$ python3 -q
>>> import numpy as np
>>> np.set_printoptions(precision=2, suppress=True, linewidth=120)
>>> arr = np.load("arr.npy")
>>> arr
array([[ 0., -2.,  0.,  0.,  0.,  0.,  0.,  0.,  0.,  0.,  0.,  0.],
       [-2.,  1., -2.,  0.,  0.,  0.,  0.,  0.,  0.,  0.,  0.,  0.],
       [ 0., -2.,  2., -2.,  0.,  0.,  0.,  0.,  0.,  0.,  0.,  0.],
       [ 0.,  0., -2.,  1., -2.,  0.,  0.,  0.,  0.,  0.,  0.,  0.],
       [ 0.,  0.,  0., -2.,  2., -2.,  0.,  0.,  0.,  0.,  0.,  0.],
       [ 0.,  0.,  0.,  0., -2.,  1., -2.,  0.,  0.,  0.,  0.,  0.],
       [ 0.,  0.,  0.,  0.,  0., -2.,  1., -2.,  0.,  0.,  0.,  0.],
       [ 0.,  0.,  0.,  0.,  0.,  0., -2.,  1., -2.,  0.,  0.,  0.],
       [ 0.,  0.,  0.,  0.,  0.,  0.,  0., -2.,  0., -2.,  0.,  0.],
       [ 0.,  0.,  0.,  0.,  0.,  0.,  0.,  0., -2.,  2., -2.,  0.],
       [ 0.,  0.,  0.,  0.,  0.,  0.,  0.,  0.,  0., -2.,  1., -2.],
       [ 0.,  0.,  0.,  0.,  0.,  0.,  0.,  0.,  0.,  0., -2.,  0.]])
>>> # symmetric, so the eigenvalues are real
>>> r0, g = arr[7], arr[10]
>>> print(r0 @ r0)
9.0
>>> pr = (r0 @ g) / (r0 @ r0) * r0
>>> np.outer(r0, g)
array([[ 0.,  0.,  0.,  0.,  0.,  0.,  0.,  0.,  0., -0.,  0., -0.],
       [ 0.,  0.,  0.,  0.,  0.,  0.,  0.,  0.,  0., -0.,  0., -0.],
       [ 0.,  0.,  0.,  0.,  0.,  0.,  0.,  0.,  0., -0.,  0., -0.],
       [ 0.,  0.,  0.,  0.,  0.,  0.,  0.,  0.,  0., -0.,  0., -0.],
       [ 0.,  0.,  0.,  0.,  0.,  0.,  0.,  0.,  0., -0.,  0., -0.],
       [ 0.,  0.,  0.,  0.,  0.,  0.,  0.,  0.,  0., -0.,  0., -0.],
       [-0., -0., -0., -0., -0., -0., -0., -0., -0.,  4., -2.,  4.],
       [ 0.,  0.,  0.,  0.,  0.,  0.,  0.,  0.,  0., -2.,  1., -2.],
       [-0., -0., -0., -0., -0., -0., -0., -0., -0.,  4., -2.,  4.],
       [ 0.,  0.,  0.,  0.,  0.,  0.,  0.,  0.,  0., -0.,  0., -0.],
       [ 0.,  0.,  0.,  0.,  0.,  0.,  0.,  0.,  0., -0.,  0., -0.],
       [ 0.,  0.,  0.,  0.,  0.,  0.,  0.,  0.,  0., -0.,  0., -0.]])
>>> np.all(np.linalg.eigvalsh(arr) > 0)
np.False_
>>> print([round(float(np.linalg.det(arr[:i, :i])), 2) + 0 for i in range(1, 13)])
[0.0, -4.0, -8.0, 8.0, 48.0, 16.0, -176.0, -240.0, 704.0, 2368.0, -448.0, -9472.0]
>>> x = np.array([2, 1, 1, 1, 1, 3, 2, 2, 1, 2, 3, 1])
>>> rhs = arr @ x
>>> rhs
array([-2., -5., -2., -3., -6., -3., -8., -4., -8., -4., -3., -6.])
>>> np.linalg.solve(arr, rhs)
array([2., 1., 1., 1., 1., 3., 2., 2., 1., 2., 3., 1.])
>>> print(np.linalg.solve(arr, rhs + arr[:, 5]))
[2. 1. 1. 1. 1. 4. 2. 2. 1. 2. 3. 1.]
>>> mat = np.array([[1.0, 0.7, 0.49, 0.34],
...     [0.7, 1.0, 0.7, 0.49],
...     [0.49, 0.7, 1.0, 0.7],
...     [0.34, 0.49, 0.7, 1.0]])
>>> # equal to its transpose
>>> Lm = np.linalg.cholesky(mat)
>>> Lm @ Lm.T
array([[1.  , 0.7 , 0.49, 0.34],
       [0.7 , 1.  , 0.7 , 0.49],
       [0.49, 0.7 , 1.  , 0.7 ],
       [0.34, 0.49, 0.7 , 1.  ]])
>>> round(float(np.prod(np.diag(Lm)) ** 2), 2), round(np.linalg.det(mat), 2)
(0.13, np.float64(0.13))
>>> print(np.linalg.eigvalsh(mat).min() > 0)
True
>>> mat / np.sqrt(np.outer(np.diag(mat), np.diag(mat)))
array([[1.  , 0.7 , 0.49, 0.34],
       [0.7 , 1.  , 0.7 , 0.49],
       [0.49, 0.7 , 1.  , 0.7 ],
       [0.34, 0.49, 0.7 , 1.  ]])
>>> evals, vecs = np.linalg.eig(mat)
>>> np.sort(np.linalg.eigvals(mat @ mat))
array([0.04, 0.1 , 0.57, 7.42])
>>> evals
array([2.72, 0.76, 0.32, 0.2 ])
>>> print(round(float(np.prod(evals)), 2))
0.13
>>> np.sort(np.linalg.eigvals(mat.T))
array([0.2 , 0.32, 0.76, 2.72])
>>> np.round(mat @ vecs[:, 0] - evals[0] * vecs[:, 0], 2) + 0
array([0., 0., 0., 0.])
>>> F = np.load("case5.npy")
>>> F
array([[1.  , 0.2 , 0.04, 0.01, 0.  ],
       [0.2 , 1.  , 0.2 , 0.04, 0.01],
       [0.04, 0.2 , 1.  , 0.2 , 0.04],
       [0.01, 0.04, 0.2 , 1.  , 0.2 ],
       [0.  , 0.01, 0.04, 0.2 , 1.  ]])
>>> # equal to its transpose
>>> x = np.array([0, 1, 1, 2, 1])
>>> rhs = F @ x
>>> coef, lr = np.zeros(5), 1 / np.linalg.norm(F, 2) ** 2
>>> for i in range(30):
...     coef -= lr * F.T @ (F @ coef - rhs)
...     if i % 10 == 0: print(i, round(np.linalg.norm(F @ coef - rhs), 2))
... 
0 0.49
10 0.02
20 0.0
>>> np.round(np.linalg.cond(F), 2)
np.float64(2.02)
>>> coef.round(2) + 0
array([0., 1., 1., 2., 1.])
>>> M = np.loadtxt("dump.csv", delimiter=",")
>>> M
array([[-0.14, -0.22, -0.69, -0.38,  0.04, -0.37,  0.41],
       [ 0.42, -0.37,  0.22, -0.63,  0.11, -0.18, -0.45],
       [-0.35, -0.41, -0.29,  0.16,  0.55,  0.39, -0.38],
       [-0.07, -0.13,  0.14, -0.46, -0.16,  0.74,  0.42],
       [ 0.14, -0.62, -0.14,  0.35, -0.66,  0.06, -0.1 ],
       [ 0.76, -0.1 , -0.13,  0.29,  0.4 ,  0.15,  0.35],
       [-0.28, -0.48,  0.57,  0.13,  0.24, -0.32,  0.42]])
>>> # orthonormal columns
>>> rng = np.random.default_rng(58740)
>>> lab = rng.permutation(7)
>>> Y = M[:, lab] * rng.choice([-1, 1], 7)
>>> print(Y)
[[-0.38  0.69  0.22  0.37  0.14 -0.04  0.41]
 [-0.63 -0.22  0.37  0.18 -0.42 -0.11 -0.45]
 [ 0.16  0.29  0.41 -0.39  0.35 -0.55 -0.38]
 [-0.46 -0.14  0.13 -0.74  0.07  0.16  0.42]
 [ 0.35  0.14  0.62 -0.06 -0.14  0.66 -0.1 ]
 [ 0.29  0.13  0.1  -0.15 -0.76 -0.4   0.35]
 [ 0.13 -0.57  0.48  0.32  0.28 -0.24  0.42]]
>>> Uu, _, vt = np.linalg.svd(M.T @ Y)
>>> np.round(np.linalg.lstsq(M, Y)[0], 2) + 0
array([[ 0.,  0.,  0.,  0., -1.,  0.,  0.],
       [ 0.,  0., -1.,  0.,  0.,  0.,  0.],
       [ 0., -1.,  0.,  0.,  0.,  0.,  0.],
       [ 1.,  0.,  0.,  0.,  0.,  0.,  0.],
       [ 0.,  0.,  0.,  0.,  0., -1.,  0.],
       [ 0.,  0.,  0., -1.,  0.,  0.,  0.],
       [ 0.,  0.,  0.,  0.,  0.,  0.,  1.]])
>>> x = np.array([3, 0, 1, 0, 3, 2, 2])
>>> rhs = M @ x
>>> rhs
array([-0.93,  0.54,  0.34,  1.76, -1.8 ,  4.35,  0.68])
>>> np.round(np.linalg.solve(M, rhs + M[:, 0]), 2) + 0
array([4., 0., 1., 0., 3., 2., 2.])
>>> J = np.array([[-28, -12, -36, 32],
...     [-7, -3, -9, 8],
...     [35, 15, 45, -40],
...     [14, 6, 18, -16],
...     [-28, -12, -36, 32],
...     [21, 9, 27, -24],
...     [-14, -6, -18, 16]])
>>> # looks like rank 1
>>> np.abs(np.diag(np.linalg.qr(J)[1])) > 1e-9
array([ True, False, False, False])
>>> np.linalg.lstsq(J[:-1].T, J[-1])[2]
np.int32(1)
>>> J @ np.linalg.pinv(J) @ J
array([[-28., -12., -36.,  32.],
       [ -7.,  -3.,  -9.,   8.],
       [ 35.,  15.,  45., -40.],
       [ 14.,   6.,  18., -16.],
       [-28., -12., -36.,  32.],
       [ 21.,   9.,  27., -24.],
       [-14.,  -6., -18.,  16.]])
>>> Y = J / np.sqrt((J ** 2).mean(axis=1, keepdims=True))
>>> np.linalg.matrix_rank(Y) == np.linalg.matrix_rank(J)
np.True_
>>> t = np.radians(38)
>>> r_ = np.eye(4)
>>> r_[2, 2] = r_[0, 0] = np.cos(t)
>>> r_[2, 0], r_[0, 2] = -np.sin(t), np.sin(t)
>>> r_
array([[ 0.79,  0.  ,  0.62,  0.  ],
       [ 0.  ,  1.  ,  0.  ,  0.  ],
       [-0.62,  0.  ,  0.79,  0.  ],
       [ 0.  ,  0.  ,  0.  ,  1.  ]])
>>> Y = J @ r_.T
>>> np.allclose(np.linalg.norm(J, axis=1), np.linalg.norm(Y, axis=1))
True
>>> np.abs(Y - J).max(axis=0)
array([20.29,  0.  , 31.09,  0.  ])
>>> print(round(np.linalg.det(r_), 2), round(float(np.trace(r_)), 2))
1.0 3.58
>>> Y = np.array([[-1.1],
...     [0.5],
...     [0.0],
...     [-0.5],
...     [-1.0],
...     [1.8],
...     [-1.3],
...     [2.2],
...     [0.3],
...     [-1.0],
...     [0.6],
...     [0.1]])
>>> basis = np.array([[-1.3, -1.1, 1.7, 0.3, 0.6, -0.8, -0.3]])
>>> X = Y @ basis
>>> X
array([[ 1.43,  1.21, -1.87, -0.33, -0.66,  0.88,  0.33],
       [-0.65, -0.55,  0.85,  0.15,  0.3 , -0.4 , -0.15],
       [ 0.  ,  0.  ,  0.  ,  0.  ,  0.  ,  0.  ,  0.  ],
       [ 0.65,  0.55, -0.85, -0.15, -0.3 ,  0.4 ,  0.15],
       [ 1.3 ,  1.1 , -1.7 , -0.3 , -0.6 ,  0.8 ,  0.3 ],
       [-2.34, -1.98,  3.06,  0.54,  1.08, -1.44, -0.54],
       [ 1.69,  1.43, -2.21, -0.39, -0.78,  1.04,  0.39],
       [-2.86, -2.42,  3.74,  0.66,  1.32, -1.76, -0.66],
       [-0.39, -0.33,  0.51,  0.09,  0.18, -0.24, -0.09],
       [ 1.3 ,  1.1 , -1.7 , -0.3 , -0.6 ,  0.8 ,  0.3 ],
       [-0.78, -0.66,  1.02,  0.18,  0.36, -0.48, -0.18],
       [-0.13, -0.11,  0.17,  0.03,  0.06, -0.08, -0.03]])
>>> # looks like rank 1
>>> Uu, s, vt = np.linalg.svd(X)
>>> vecs = vt[:(s > 1e-8).sum()]
>>> x = X[8] + 4 * X[5] + rng.integers(2) * np.eye(7)[0]
>>> x
array([-8.75, -8.25, 12.75,  2.25,  4.5 , -6.  , -2.25])
>>> np.round(np.linalg.norm(x - vecs.T @ vecs @ x), 2)
np.float64(0.87)
>>> np.diag(vecs.T @ vecs)
array([0.24, 0.17, 0.41, 0.01, 0.05, 0.09, 0.01])
